In [1]: import numpy as np

In [2]: np.set_printoptions(precision=2, suppress=True, linewidth=100)

In [3]: F = np.loadtxt("m.csv", delimiter=",")

In [4]: print(F)
[[ -4.98  -0.99  -5.45  19.37  21.6   19.38  -6.89 -22.9  -34.08]
 [ -4.79  -0.8   -5.34  18.85  21.13  18.87  -6.67 -22.29 -33.31]
 [ -4.4   -0.41  -5.12  17.79  20.16  17.82  -6.23 -21.05 -31.73]
 [ -1.28   2.43  -3.22   8.21  11.24   8.63  -2.31  -9.97 -17.14]
 [ -1.08   2.58  -3.08   7.46  10.53   7.94  -2.02  -9.12 -15.97]
 [ -0.33   3.03  -2.44   4.14   7.26   4.91  -0.75  -5.38 -10.64]
 [  0.06   2.89  -1.84   1.3    4.2    2.37   0.23  -2.22  -5.72]
 [  0.07   2.87  -1.81   1.2    4.09   2.29   0.26  -2.12  -5.55]
 [ -0.08   1.12  -0.8   -0.59   0.83   0.32   0.51   0.12  -0.75]
 [ -0.08   1.1   -0.79  -0.59   0.81   0.32   0.5    0.12  -0.72]
 [ -0.09   0.86  -0.65  -0.54   0.6    0.24   0.43   0.14  -0.5 ]
 [ -0.1    0.79  -0.61  -0.51   0.55   0.22   0.4    0.14  -0.44]
 [ -0.1    0.61  -0.49  -0.44   0.42   0.17   0.33   0.13  -0.31]
 [ -0.09   0.49  -0.41  -0.38   0.33   0.14   0.28   0.12  -0.23]
 [ -0.04   0.13  -0.12  -0.12   0.09   0.04   0.08   0.04  -0.05]
 [  0.12  -0.26   0.3    0.31  -0.18  -0.11  -0.2   -0.1    0.07]
 [  0.29  -0.47   0.62   0.63  -0.34  -0.23  -0.39  -0.2    0.1 ]
 [  0.94  -0.74   1.51   1.49  -0.74  -0.7   -0.86  -0.36   0.11]
 [  1.14  -0.76   1.74   1.69  -0.83  -0.85  -0.97  -0.38   0.11]
 [  3.4   -0.23   3.9    3.15  -1.83  -2.68  -1.66  -0.01   0.35]
 [  3.91  -0.03   4.33   3.36  -2.06  -3.12  -1.76   0.15   0.45]
 [  4.5    0.24   4.82   3.58  -2.32  -3.64  -1.84   0.36   0.58]
 [  6.89   1.49   6.68   4.18  -3.42  -5.83  -2.06   1.43   1.29]
 [  7.95   2.11   7.46   4.35  -3.92  -6.83  -2.1    1.98   1.67]
 [ 11.47   4.34   9.97   4.59  -5.66 -10.29  -2.07   4.04   3.14]
 [ 19.36   9.89  15.25   4.06  -9.87 -18.44  -1.47   9.52   7.28]
 [ 23.49  12.97  17.9    3.4  -12.2  -22.86  -0.97  12.69   9.76]]

In [5]: d = np.linalg.norm(F[:, None] - F[None], axis=-1)

In [6]: print(d[:5, :5])
[[ 0.    1.36  4.15 29.2  31.15]
 [ 1.36  0.    2.79 27.85 29.79]
 [ 4.15  2.79  0.   25.06 27.  ]
 [29.2  27.85 25.06  0.    1.95]
 [31.15 29.79 27.    1.95  0.  ]]

In [7]: print(d[7].round(6).argsort(kind="stable")[:4])
[7 6 8 9]

In [8]: idx = F[:, 8] > np.median(F[:, 8])

In [9]: r0 = F[idx].mean(axis=0) - F[~idx].mean(axis=0)

In [10]: print(idx.astype(int))
[0 0 0 0 0 0 0 0 0 0 0 0 0 0 1 1 1 1 1 1 1 1 1 1 1 1 1]

In [11]: print(r0)
[  7.65   1.02   8.01  -2.71 -10.74 -11.79   0.32   8.98  13.13]

In [12]: print(((F - F.mean(axis=0)) @ r0 > 0).astype(int))
[0 0 0 0 0 0 0 0 1 1 1 1 1 1 1 1 1 1 1 1 1 1 1 1 1 1 1]

In [13]: E = np.array([[0, 3, 3], [3, 0, 3], [3, 3, 0]])

In [14]: vals, V = np.linalg.eigh(E)

In [15]: x0 = np.array([3, 5, 0])

In [16]: print(x0 @ E @ x0)
90

In [17]: print(np.abs(E).sum(axis=1).max(), np.abs(vals).max())
6 6.0

In [18]: print(V * np.abs(vals) @ V.T)
[[4. 1. 1.]
 [1. 4. 1.]
 [1. 1. 4.]]

In [19]: B = E / np.linalg.norm(E, axis=1, keepdims=True)

In [20]: cov = B @ B.T

In [21]: print((np.abs(cov) > 0.9).astype(int))
[[1 0 0]
 [0 1 0]
 [0 0 1]]

In [22]: print(cov)
[[1.  0.5 0.5]
 [0.5 1.  0.5]
 [0.5 0.5 1. ]]

In [23]: rng = np.random.default_rng(8136)

In [24]: B = E + rng.integers(-2, 3, (3, 1)) @ rng.integers(-2, 3, (1, 3))

In [25]: print(B)
[[-2  3  5]
 [ 1  0  5]
 [ 3  3  0]]

In [26]: print(np.abs(B - E).sum(axis=1))
[4 4 0]

In [27]: print(np.linalg.matrix_rank(B - E, tol=1e-8))
1

In [28]: W0 = np.load("arr.npy")

In [29]: print(W0)
[[-4.7 -5.   7.   9.   2.   7.  -4.   4.   2.   4. ]
 [-6.  -2.7 -1.   3.   7.  -1.   9.   2.  -9.   8. ]
 [ 0.   6.   0.3 -1.   3.  -2.  -2.   2.   8.   7. ]
 [ 2.   7.  -4.   8.3  2.   3.   2.   1.   8.  -4. ]
 [-9.   0.   8.   9.  -2.7  2.   9.  -3.   0.   5. ]
 [-6.   3.   0.  -3.   7.   9.3  1.  -7.   2.  -5. ]
 [ 2.  -4.  -8.  -6.   9.  -7.   8.3 -8.   8.   8. ]
 [-4.  -5.   2.   1.   4.   2.   5.   4.3  3.   3. ]
 [ 6.   6.   9.  -6.   3.  -3.   7.   5.   5.3  5. ]
 [-5.  -5.   7.   9.   2.   7.  -4.   4.   2.   4.3]]

In [30]: x0 = np.array([2, 2, 1, 0, 3, 0, -1, 2, -3, 0])

In [31]: y = W0 @ x0

In [32]: beta, lr = np.zeros(10), 1 / np.linalg.norm(W0, 2) ** 2

In [33]: for i in range(30):
    ...:     beta -= lr * W0.T @ (W0 @ beta - y)
    ...:     if i % 10 == 0: print(i, round(np.linalg.norm(W0 @ beta - y), 2))
    ...: 
0 48.33
10 14.25
20 7.69

In [34]: print(np.round(np.linalg.cond(W0), 2))
820.8

In [35]: x0 = np.array([4, 3, 0])

In [36]: y = E @ x0

In [37]: print(y)
[ 9 12 21]

In [38]: print(np.linalg.solve(E.T, E[0]))
[ 1.  0. -0.]

In [39]: print(np.linalg.solve(E, 2 * y))
[ 8.  6. -0.]

In [40]: print(np.linalg.solve(E, y))
[ 4.  3. -0.]

In [41]: K = np.array([[1, -1, 1, -1, 1, -1, 1, -1],
    ...:     [1, 1, -1, -1, 1, 1, -1, -1],
    ...:     [1, 1, -1, -1, -1, -1, 1, 1],
    ...:     [1, -1, 1, -1, -1, 1, -1, 1],
    ...:     [1, 1, 1, 1, -1, -1, -1, -1]])

In [42]: r0 = np.array([3, 0])

In [43]: print(np.convolve(K[2], r0))
[ 3  3 -3 -3 -3 -3  3  3  0]

In [44]: print(np.correlate(K[2], K[0], "full"))
[-1  0  1  0  1  0 -1  0  1  0 -1  0 -1  0  1]

In [45]: print(np.array([np.convolve(row, r0, "same") for row in K]))
[[ 3 -3  3 -3  3 -3  3 -3]
 [ 3  3 -3 -3  3  3 -3 -3]
 [ 3  3 -3 -3 -3 -3  3  3]
 [ 3 -3  3 -3 -3  3 -3  3]
 [ 3  3  3  3 -3 -3 -3 -3]]

In [46]: print(np.cross(K[2, :3], K[0, :3]))
[ 0 -2 -2]

In [47]: def softmax(z):
    ...:     e = np.exp(z - z.max(axis=-1, keepdims=True))
    ...:     return e / e.sum(axis=-1, keepdims=True)
    ...: 

In [48]: print(softmax(K).sum(axis=1))
[1. 1. 1. 1. 1.]

In [49]: print(np.round(softmax(10 * K[1]), 2) + 0)
[0.25 0.25 0.   0.   0.25 0.25 0.   0.  ]

In [50]: print(softmax(K[1]))
[0.22 0.22 0.03 0.03 0.22 0.22 0.03 0.03]

In [51]: att = K @ K.T / np.sqrt(8)

In [52]: print(softmax(att).round(6).argmax(axis=1))
[0 1 2 3 4]

In [53]: print(softmax(att)[1] @ K)
[ 1.    0.81 -0.71 -0.9   0.71  0.71 -0.81 -0.81]

In [54]: print(softmax(att + np.triu(np.full(att.shape, -np.inf), 1)))
[[1.   0.   0.   0.   0.  ]
 [0.06 0.94 0.   0.   0.  ]
 [0.05 0.05 0.89 0.   0.  ]
 [0.05 0.05 0.05 0.85 0.  ]
 [0.05 0.05 0.05 0.05 0.81]]

In [55]: cov = K.T @ K

In [56]: print(np.round(np.linalg.eigvalsh(cov)[::-1], 2) + 0)
[8. 8. 8. 8. 8. 0. 0. 0.]

In [57]: print(cov)
[[ 5  1  1 -3 -1 -1 -1 -1]
 [ 1  5 -3  1 -1 -1 -1 -1]
 [ 1 -3  5  1 -1 -1 -1 -1]
 [-3  1  1  5 -1 -1 -1 -1]
 [-1 -1 -1 -1  5  1  1 -3]
 [-1 -1 -1 -1  1  5 -3  1]
 [-1 -1 -1 -1  1 -3  5  1]
 [-1 -1 -1 -1 -3  1  1  5]]

In [58]: print(np.diag(cov))
[5 5 5 5 5 5 5 5]

In [59]: print((K @ K.T).shape)
(5, 5)
